% ipython --no-banner

In [1]: import numpy as np

In [2]: np.set_printoptions(precision=2, suppress=True, linewidth=100)

In [3]: J = np.load("a.npy")

In [4]: print(J)
[[ 1  1  1  1 -1 -1 -1 -1]
 [ 1  1  1  1  1  1  1  1]
 [ 1  1 -1 -1  1  1 -1 -1]]

In [5]: # column 1 repeats column 0

In [6]: x = np.array([-2, 2, 1, 0, -2, 0, 2, 0])

In [7]: print(J @ x)
[ 1  1 -5]

In [8]: print(np.einsum("ij,j->i", J, x))
[ 1  1 -5]

In [9]: print(np.sign((J @ x).round(6)))
[ 1  1 -1]

In [10]: print(J @ (2 * x))
[  2   2 -10]

In [11]: print(np.linalg.norm(J @ x) <= np.linalg.norm(J, 2) * np.linalg.norm(x) + 1e-9)
True

In [12]: K = np.load("sample12.npy")

In [13]: print(K)
[[-4  0  0  0  0]
 [ 0 -5  0  0  0]
 [ 0  0 -3  0  0]
 [ 0  0  0  1  0]
 [ 0  0  0  0 -2]]

In [14]: blk = np.stack([K, 3 * K, K[::-1]])

In [15]: print(np.linalg.matrix_rank(blk))
[5 5 5]

In [16]: print(blk.sum(axis=0))
[[-16   0   0   0  -2]
 [  0 -20   0   1   0]
 [  0   0 -15   0   0]
 [  0  -5   0   4   0]
 [ -4   0   0   0  -8]]

In [17]: print(np.linalg.norm(blk, axis=(1, 2)))
[ 7.42 22.25  7.42]

In [18]: print((blk @ K.T).shape)
(3, 5, 5)

In [19]: print(np.round(np.abs(np.linalg.eigvals(K)).max(), 2))
5.0

In [20]: print(np.sort(np.abs(np.linalg.eigvals(K))))
[1. 2. 3. 4. 5.]

In [21]: print(K @ K)
[[16  0  0  0  0]
 [ 0 25  0  0  0]
 [ 0  0  9  0  0]
 [ 0  0  0  1  0]
 [ 0  0  0  0  4]]

In [22]: print(np.linalg.matrix_power(K, 2))
[[16  0  0  0  0]
 [ 0 25  0  0  0]
 [ 0  0  9  0  0]
 [ 0  0  0  1  0]
 [ 0  0  0  0  4]]

In [23]: print((K + K.T) / 2)
[[-4.  0.  0.  0.  0.]
 [ 0. -5.  0.  0.  0.]
 [ 0.  0. -3.  0.  0.]
 [ 0.  0.  0.  1.  0.]
 [ 0.  0.  0.  0. -2.]]

In [24]: print(np.trace(K))
-13

In [25]: print(np.allclose(K, K.T))
True

In [26]: rng = np.random.default_rng(1657)

In [27]: idx = rng.permutation(5)

In [28]: other = K[:, idx] * rng.choice([-1, 1], 5)

In [29]: print(other)
[[ 0  0 -4  0  0]
 [ 0  0  0 -5  0]
 [ 3  0  0  0  0]
 [ 0  0  0  0  1]
 [ 0 -2  0  0  0]]

In [30]: Uu, _, vt = np.linalg.svd(K.T @ other)

In [31]: print(Uu @ vt)
[[ 0.  0.  1.  0.  0.]
 [ 0.  0.  0.  1.  0.]
 [-1.  0.  0.  0.  0.]
 [ 0.  0.  0.  0.  1.]
 [ 0.  1.  0.  0.  0.]]

In [32]: print(idx)
[2 4 0 1 3]

In [33]: print(np.linalg.lstsq(K, other)[0])
[[ 0.  0.  1.  0.  0.]
 [ 0.  0.  0.  1.  0.]
 [-1.  0.  0.  0.  0.]
 [ 0.  0.  0.  0.  1.]
 [ 0.  1.  0.  0.  0.]]

In [34]: x = np.array([-2, 2, -3, -3, -2])

In [35]: target = K @ x

In [36]: print(target)
[  8 -10   9  -3   4]

In [37]: print(np.linalg.solve(K, target))
[-2.  2. -3. -3. -2.]

In [38]: print(np.linalg.solve(K.T, K[3]))
[-0. -0. -0.  1. -0.]
